In [1]: import numpy as np

In [2]: import numpy.linalg as la

In [3]: np.set_printoptions(precision=2, suppress=True, linewidth=200, legacy="1.25")

In [4]: mat = np.load("block6.npy")

In [5]: print(mat)
[[ 1.27  2.41  1.32  1.62  4.35  1.7   1.65 -1.32]
 [-0.95  5.64 -1.31 -1.82  3.13  0.89  1.25  1.31]
 [ 3.63  2.16 -6.51 -3.23 -2.86 -7.    3.14  6.51]
 [ 8.82 -5.33 -0.58  4.63 -0.19 -5.3   4.1   0.58]
 [ 9.85 -5.45 -3.95  2.55 -3.3  -9.05  4.75  3.95]
 [-1.97  7.17 -2.68 -3.53  2.44  0.36  1.08  2.68]
 [-0.72  5.4  -1.37 -1.72  2.99  0.67  1.32  1.37]
 [ 6.19 -3.61  3.33  6.18  3.98  0.06  2.93 -3.33]
 [ 0.81  2.22  3.62  3.18  6.37  4.09  1.28 -3.62]
 [-2.22  5.26  4.62  2.16  8.39  7.11  0.27 -4.62]
 [ 3.37  0.52 -0.07  1.76  2.4  -1.02  2.42  0.07]
 [ 1.61  3.1  -2.24 -1.02  1.37 -1.74  2.11  2.24]
 [ 2.46  1.75 -0.85  0.59  2.13 -1.09  2.22  0.85]
 [ 0.72  2.06  4.52  3.84  7.13  4.96  1.16 -4.52]
 [ 6.88 -5.48  7.03  9.55  6.67  2.91  2.76 -7.03]
 [-3.04  7.23  1.03 -1.2   5.84  4.45  0.39 -1.03]
 [-0.28  4.24  0.9   0.35  4.63  2.4   1.23 -0.9 ]
 [ 1.98  3.42 -4.67 -2.75 -0.73 -4.19  2.46  4.67]
 [ 4.83 -2.    2.93  5.04  4.21  0.65  2.56 -2.93]
 [-1.97  5.35  3.37  1.32  7.28  5.81  0.47 -3.37]
 [ 4.74 -1.23  0.73  3.23  2.49 -1.26  2.75 -0.73]
 [-0.56  5.04 -0.74 -1.13  3.44  1.13  1.3   0.74]
 [ 0.92  4.35 -3.9  -2.77  0.31 -2.75  2.07  3.9 ]
 [-3.27  7.4   1.33 -1.1   6.17  4.89  0.29 -1.33]
 [-0.85  4.53  2.03  0.91  5.77  3.83  0.94 -2.03]
 [ 3.46  1.32 -3.1  -0.6  -0.06 -3.81  2.75  3.1 ]
 [-2.17  4.43  7.2   4.26 10.43  9.4   0.03 -7.2 ]
 [ 3.33 -0.11  2.17  3.53  4.2   1.02  2.18 -2.17]
 [-2.17  4.75  6.12  3.39  9.56  8.43  0.14 -6.12]
 [ 4.02  0.28 -1.7   0.85  0.83 -2.95  2.78  1.7 ]
 [-2.05  8.21 -5.84 -6.1  -0.06 -2.43  1.37  5.84]
 [-0.4   3.74  2.99  1.96  6.35  4.37  0.98 -2.99]
 [ 0.81  3.09  0.72  0.86  4.05  1.48  1.57 -0.72]
 [ 3.16  1.52 -2.64 -0.42  0.42 -3.19  2.61  2.64]
 [-0.79  4.9   0.57 -0.22  4.57  2.47  1.11 -0.57]
 [ 6.73 -2.24 -3.21  1.27 -1.46 -6.2   3.74  3.21]
 [ 1.39  2.    2.24  2.42  5.03  2.44  1.59 -2.24]
 [ 4.46 -2.5   5.98  7.26  6.8   3.66  2.14 -5.98]
 [-0.46  6.29 -5.29 -4.7  -0.25 -3.04  1.79  5.29]
 [-1.37  5.75 -0.12 -1.12  4.25  2.25  1.    0.12]
 [ 7.47 -4.5   1.59  5.56  2.08 -2.4   3.48 -1.59]
 [ 2.97  1.49 -1.86  0.09  1.13 -2.35  2.48  1.86]
 [ 0.94  2.89  0.91  1.09  4.15  1.56  1.59 -0.91]
 [ 2.9   1.04 -0.12  1.45  2.55 -0.74  2.28  0.12]
 [ 4.79 -0.76 -1.04  1.84  1.05 -2.89  2.94  1.04]
 [ 7.09 -2.41 -3.96  0.88 -2.21 -7.13  3.92  3.96]]

In [6]: C = mat[[38, 26]].astype(float)

In [7]: for _ in range(4):
   ...:     labels = la.norm(mat[:, None] - C, axis=-1).argmin(axis=1)
   ...:     C = np.array([mat[labels == j].mean(axis=0) for j in range(2)])
   ...: 

In [8]: print(labels)
[1 0 0 0 0 0 0 1 1 1 0 0 0 1 1 1 1 0 1 1 0 0 0 1 1 0 1 1 1 0 0 1 1 0 1 0 1 1 0 1 0 0 1 0 0 0]

In [9]: print(np.abs(C[1] - C[0]).argmax())
5

In [10]: print(C[1] - C[0])
[-2.46  1.13  5.25  2.72  5.18  6.44 -1.26 -5.25]

In [11]: print(np.unique(mat.round(6), axis=0).shape)
(46, 8)

In [12]: print(la.lstsq(mat[:-1].T, mat[-1])[2])
3

In [13]: print(round(float(np.trace(la.pinv(mat) @ mat)), 2))
3.0

In [14]: w1 = np.array([[2, 6, 6, 5, 9, 4],
    ...:     [6, 6, 1, 1, 6, 2],
    ...:     [8, 6, 8, 5, 4, 7],
    ...:     [7, 5, 1, 8, 7, 2],
    ...:     [6, 5, 1, 2, 9, 8],
    ...:     [6, 6, 3, 5, 0, 5],
    ...:     [6, 1, 0, 6, 9, 2],
    ...:     [1, 3, 3, 8, 0, 4]])

In [15]: coef = np.array([-2, 0, -2, 1, -5, -1])

In [16]: act = np.maximum(mat @ w1 + coef, 0)

In [17]: print(la.matrix_rank(act))
6

In [18]: C = np.array([[2, 3, 3],
    ...:     [1, -2, -1],
    ...:     [2, 0, -2],
    ...:     [1, -3, 1],
    ...:     [0, -1, -3],
    ...:     [-2, -3, 3]])

In [19]: print(w1 @ C)
[[ 19 -42 -22]
 [ 17  -9  -1]
 [ 29 -28  16]
 [ 25 -26   7]
 [  5 -31  10]
 [ 19 -24  26]
 [ 15 -17   2]
 [ 11 -39  14]]

In [20]: r = la.matrix_rank(mat)

In [21]: print(r)
3

In [22]: null = la.svd(mat)[2][r:].T

In [23]: print(np.allclose(mat @ null, 0))
True

In [24]: K = np.load("out19.npy")

In [25]: print(K)
[[-15.82   0.41  41.74  21.64   4.17  35.02 -15.09 -12.65 -16.13   0.14   8.39  -5.5   30.78]
 [  5.69 -24.67  41.16 -33.07  18.97 -29.73 -10.87 -24.18 -17.98 -12.68  16.28   5.78 -52.32]
 [-15.78  -1.1   42.41  18.76   3.22  34.48 -15.52 -12.92 -12.61  -0.63   7.51  -5.42  30.55]
 [  3.69 -25.5   38.62 -35.33  19.29 -31.29  -8.76 -24.44 -16.54 -10.45  17.59   6.99 -50.05]
 [-17.21   0.37  43.2   19.47   4.21  34.1  -15.5  -12.91 -12.36   0.9    8.85  -6.14  29.53]
 [-14.4   -0.63  41.36  20.32   4.94  34.1  -16.25 -11.54 -13.92  -1.85   9.61  -5.18  32.21]
 [-15.25   0.19  40.77  20.01   2.83  35.15 -16.48 -11.86 -12.9    2.08   8.13  -6.18  29.29]
 [  4.27 -27.66  39.86 -32.94  20.92 -29.99  -8.38 -24.41 -18.61 -11.81  16.8    6.35 -51.89]
 [-17.53   0.79  41.02  20.4    4.91  34.13 -15.73 -11.12 -13.5    0.16   7.22  -5.99  30.85]
 [-16.39   0.64  41.62  19.88   4.53  34.27 -17.64 -12.15 -14.19   0.62   7.78  -6.51  30.22]
 [-15.6    1.85  41.24  21.35   2.78  34.97 -16.99 -11.6  -13.02   0.06   6.84  -5.15  30.53]
 [-34.53   6.6   10.62 -22.82  -3.93  -3.75  37.89   1.66  -8.31  18.6  -22.18  -6.03  26.78]
 [  3.92 -26.22  40.16 -33.38  18.92 -30.11  -9.63 -23.98 -17.93 -12.7   17.4    6.43 -52.32]
 [  4.72 -28.37  40.1  -35.06  19.42 -30.09  -9.36 -24.38 -18.32 -12.14  14.75   5.83 -53.16]
 [-14.53   0.23  43.16  20.35   4.06  34.89 -16.81 -12.42 -13.7    0.56  10.56  -7.12  30.07]
 [-35.27   7.4   12.63 -21.96  -4.49  -1.43  39.41   3.81  -6.85  18.54 -22.13  -3.47  28.71]
 [  3.78 -24.49  39.36 -36.35  20.94 -29.5  -10.57 -24.33 -17.75 -10.13  14.45   7.14 -51.72]
 [-16.41   0.43  42.87  20.51   3.96  34.37 -14.67 -13.15 -14.21   0.69   8.83  -5.86  28.28]
 [-15.79   1.49  41.16  20.62   3.2   34.52 -15.52 -12.45 -14.26   0.48   6.7   -4.48  28.32]
 [-35.8    4.53  12.73 -24.59  -4.92  -2.82  41.69   2.72  -9.64  19.4  -20.23  -4.5   28.29]
 [-35.55   5.89  11.5  -25.45  -4.42  -2.1   40.23   5.56  -8.84  17.83 -21.72  -5.2   27.61]
 [-37.61   5.22  11.79 -23.84  -4.43  -4.32  39.94   5.24  -8.26  18.91 -23.16  -5.63  28.29]
 [-35.81   6.12  11.76 -25.11  -4.12  -4.07  39.67   5.59  -9.04  18.   -22.31  -4.05  27.18]
 [-15.92   0.52  43.29  22.12   3.7   33.9  -17.19 -11.4  -14.61   1.81   7.25  -7.55  30.72]
 [-16.94   1.27  42.29  18.72   4.58  33.19 -15.59 -11.84 -12.05   0.28   6.16  -7.93  30.32]
 [-14.76   1.19  41.95  19.15   3.46  33.54 -15.86 -11.33 -14.53  -1.67   9.17  -7.18  28.28]
 [-35.69   4.54  11.93 -23.74  -4.21  -4.67  40.92   3.96  -6.76  18.86 -22.61  -4.04  27.24]
 [-36.45   6.3   10.68 -25.67  -4.65  -3.29  40.5    3.19  -8.44  18.9  -21.2   -3.55  28.52]
 [  3.72 -24.72  37.95 -34.79  21.74 -30.31 -10.64 -24.09 -17.31 -10.66  15.38   6.6  -52.87]
 [  4.99 -26.26  41.13 -31.15  19.19 -30.23 -11.19 -24.74 -17.8  -12.35  15.61   6.4  -52.85]
 [-15.24   0.67  42.58  20.56   3.92  33.02 -16.24 -11.53 -13.47   0.72   7.56  -3.71  30.55]
 [-15.72  -0.16  42.6   22.07   4.44  34.49 -16.55 -12.59 -14.12   0.75   8.38  -5.84  30.87]
 [-36.5    8.5   13.38 -25.33  -5.1   -3.44  39.7    2.75  -8.55  18.55 -22.39  -2.54  27.71]
 [  2.86 -26.78  38.73 -34.06  19.74 -29.53 -10.07 -24.48 -19.42 -11.88  15.44   5.94 -51.88]]

In [26]: labels = K[:, 8] > np.median(K[:, 8])

In [27]: f = K[labels].mean(axis=0) - K[~labels].mean(axis=0)

In [28]: print(f)
[-21.4   17.07 -14.7    4.76 -13.02  14.15  26.43  14.97   5.84  16.21 -20.29  -5.65  42.44]

In [29]: print(((K - K.mean(axis=0)) @ f > 0).astype(int))
[1 0 1 0 1 1 1 0 1 1 1 1 0 0 1 1 0 1 1 1 1 1 1 1 1 1 1 1 0 0 1 1 1 0]

In [30]: print(labels.astype(int))
[0 0 1 0 1 0 1 0 1 0 1 1 0 0 1 1 0 0 0 1 1 1 1 0 1 0 1 1 0 0 1 0 1 0]
